In [1]: import numpy as np

In [2]: np.set_printoptions(suppress=True, linewidth=120)

In [3]: def rnd(a):
   ...:     return np.round(a, 2) + 0
   ...: 

In [4]: J = np.maximum(np.array([[1],
   ...:     [2],
   ...:     [1],
   ...:     [3],
   ...:     [0],
   ...:     [2],
   ...:     [3],
   ...:     [3],
   ...:     [0],
   ...:     [0],
   ...:     [0],
   ...:     [1],
   ...:     [3],
   ...:     [0],
   ...:     [1],
   ...:     [1],
   ...:     [2],
   ...:     [0],
   ...:     [3],
   ...:     [2],
   ...:     [3],
   ...:     [3],
   ...:     [3],
   ...:     [3],
   ...:     [1],
   ...:     [2],
   ...:     [1]]) @ np.array([[4, 2, 0]]) + np.array([7, 9, 5]), 0)

In [5]: J
Out[5]: 
array([[11, 11,  5],
       [15, 13,  5],
       [11, 11,  5],
       [19, 15,  5],
       [ 7,  9,  5],
       [15, 13,  5],
       [19, 15,  5],
       [19, 15,  5],
       [ 7,  9,  5],
       [ 7,  9,  5],
       [ 7,  9,  5],
       [11, 11,  5],
       [19, 15,  5],
       [ 7,  9,  5],
       [11, 11,  5],
       [11, 11,  5],
       [15, 13,  5],
       [ 7,  9,  5],
       [19, 15,  5],
       [15, 13,  5],
       [19, 15,  5],
       [19, 15,  5],
       [19, 15,  5],
       [19, 15,  5],
       [11, 11,  5],
       [15, 13,  5],
       [11, 11,  5]])

In [6]: W1 = np.array([[0, 3, 0, 3, 0, 0], [2, 0, 0, 0, 0, 3], [0, 3, 3, 2, 3, 3]])

In [7]: beta = np.array([-5, 3, 2, 5, -1, 0])

In [8]: act = np.maximum(J @ W1 + beta, 0)

In [9]: (act > 0).mean(axis=0)
Out[9]: array([1., 1., 1., 1., 1., 1.])

In [10]: np.linalg.matrix_rank(act)
Out[10]: np.int64(2)

In [11]: basis = np.array([[0, -2], [0, -2], [2, 2], [0, 1], [1, 1], [2, -2]])

In [12]: act @ basis
Out[12]: 
array([[ 144, -136],
       [ 156, -168],
       [ 144, -136],
       [ 168, -200],
       [ 132, -104],
       [ 156, -168],
       [ 168, -200],
       [ 168, -200],
       [ 132, -104],
       [ 132, -104],
       [ 132, -104],
       [ 144, -136],
       [ 168, -200],
       [ 132, -104],
       [ 144, -136],
       [ 144, -136],
       [ 156, -168],
       [ 132, -104],
       [ 168, -200],
       [ 156, -168],
       [ 168, -200],
       [ 168, -200],
       [ 168, -200],
       [ 168, -200],
       [ 144, -136],
       [ 156, -168],
       [ 144, -136]])

In [13]: W1 @ basis
Out[13]: 
array([[  0,  -3],
       [  6, -10],
       [ 15,  -1]])

In [14]: A = np.loadtxt("test12.csv", delimiter=",")

In [15]: print(rnd(A))
[[0.65 0.47 0.09]
 [0.47 0.33 0.07]
 [0.09 0.07 0.01]]

In [16]: vals, evecs = np.linalg.eigh(A)

In [17]: vec = np.array([-8, -8, 9])

In [18]: rnd(np.linalg.eigvalsh(A[1:, 1:]))
Out[18]: array([0.  , 0.35])

In [19]: rnd(vec @ A @ vec)
Out[19]: np.float64(100.92)

In [20]: (np.sign(evecs[:, -1].round(6)) == np.sign(evecs[0, -1].round(6))).astype(int)
Out[20]: array([1, 1, 1])

In [21]: rnd(evecs * np.abs(vals) @ evecs.T)
Out[21]: 
array([[0.65, 0.47, 0.09],
       [0.47, 0.33, 0.07],
       [0.09, 0.07, 0.01]])

In [22]: rnd(vec @ A @ vec / (vec @ vec)), rnd(vals[0]), vals[-1]
Out[22]: (np.float64(0.48), np.float64(0.0), np.float64(1.0))

In [23]: def softmax(z):
    ...:     e = np.exp(z - z.max(axis=-1, keepdims=True))
    ...:     return e / e.sum(axis=-1, keepdims=True)
    ...: 

In [24]: rnd(softmax(A[0]))
Out[24]: array([0.42, 0.35, 0.24])

In [25]: softmax(A).sum(axis=1)
Out[25]: array([1., 1., 1.])

In [26]: att = A @ A.T / np.sqrt(3)

In [27]: softmax(att).round(6).argmax(axis=1)
Out[27]: array([0, 0, 0])

In [28]: rnd(softmax(att))
Out[28]: 
array([[0.38, 0.34, 0.28],
       [0.37, 0.34, 0.29],
       [0.34, 0.33, 0.32]])

In [29]: rnd(softmax(att)[0] @ A)
Out[29]: array([0.43, 0.31, 0.06])

In [30]: rng = np.random.default_rng(81)

In [31]: idx = rng.permutation(3)

In [32]: idx
Out[32]: array([1, 0, 2])

In [33]: B = A[idx][:, idx]

In [34]: rnd(np.sort(np.abs(np.linalg.eigvals(B))))
Out[34]: array([0., 0., 1.])

In [35]: np.allclose(B, A)
Out[35]: False

In [36]: U, sig, vt = np.linalg.svd(A)

In [37]: print(rnd(sig))
[1. 0. 0.]

In [38]: B = U[:, :1] @ np.diag(sig[:1]) @ vt[:1]

In [39]: rnd(np.linalg.norm(A - B) / np.linalg.norm(A))
Out[39]: np.float64(0.0)

In [40]: rnd(np.linalg.norm(A - B, 2)), rnd(sig[1])
Out[40]: (np.float64(0.0), np.float64(0.0))

In [41]: rnd(np.abs(A - B).max())
Out[41]: np.float64(0.0)

In [42]: np.linalg.matrix_rank(A, rtol=0.05)
Out[42]: np.int64(1)

In [43]: basis = np.sign(np.array([[3, 6, 5], [-9, 9, 0], [-1, 1, 7]]))

In [44]: B = (np.tril(basis, -1) + np.eye(3)) @ (np.triu(basis, 1) + np.eye(3))

In [45]: vals = np.array([-1, -1, 2])

In [46]: E = np.rint(B * vals @ np.linalg.inv(B)) + 0

In [47]: E
Out[47]: 
array([[-1., -3.,  3.],
       [ 0.,  2., -3.],
       [ 0.,  0., -1.]])

In [48]: idx = rng.permutation(3)

In [49]: idx
Out[49]: array([1, 0, 2])

In [50]: B = E[idx][:, idx]

In [51]: rnd(np.linalg.det(B)), rnd(np.linalg.det(E[idx]))
Out[51]: (np.float64(2.0), np.float64(-2.0))

In [52]: feats = np.array([[-1, 1, 0, 0, 0, 0],
    ...:     [-1, 0, 0, 0, 0, 0],
    ...:     [-1, 2, 0, 0, 0, 0],
    ...:     [0, 0, -1, 1, 0, 0],
    ...:     [0, 0, -1, 0, 0, 0],
    ...:     [0, 0, -1, 2, 0, 0],
    ...:     [0, 0, 0, 0, -1, 1],
    ...:     [0, 0, 0, 0, -1, 0],
    ...:     [0, 0, 0, 0, -1, 2]])

In [53]: B = feats / np.sqrt((feats ** 2).mean(axis=1, keepdims=True))

In [54]: print(rnd(np.linalg.norm(B, axis=1)))
[2.45 2.45 2.45 2.45 2.45 2.45 2.45 2.45 2.45]

In [55]: rnd(B[7])
Out[55]: array([ 0.  ,  0.  ,  0.  ,  0.  , -2.45,  0.  ])
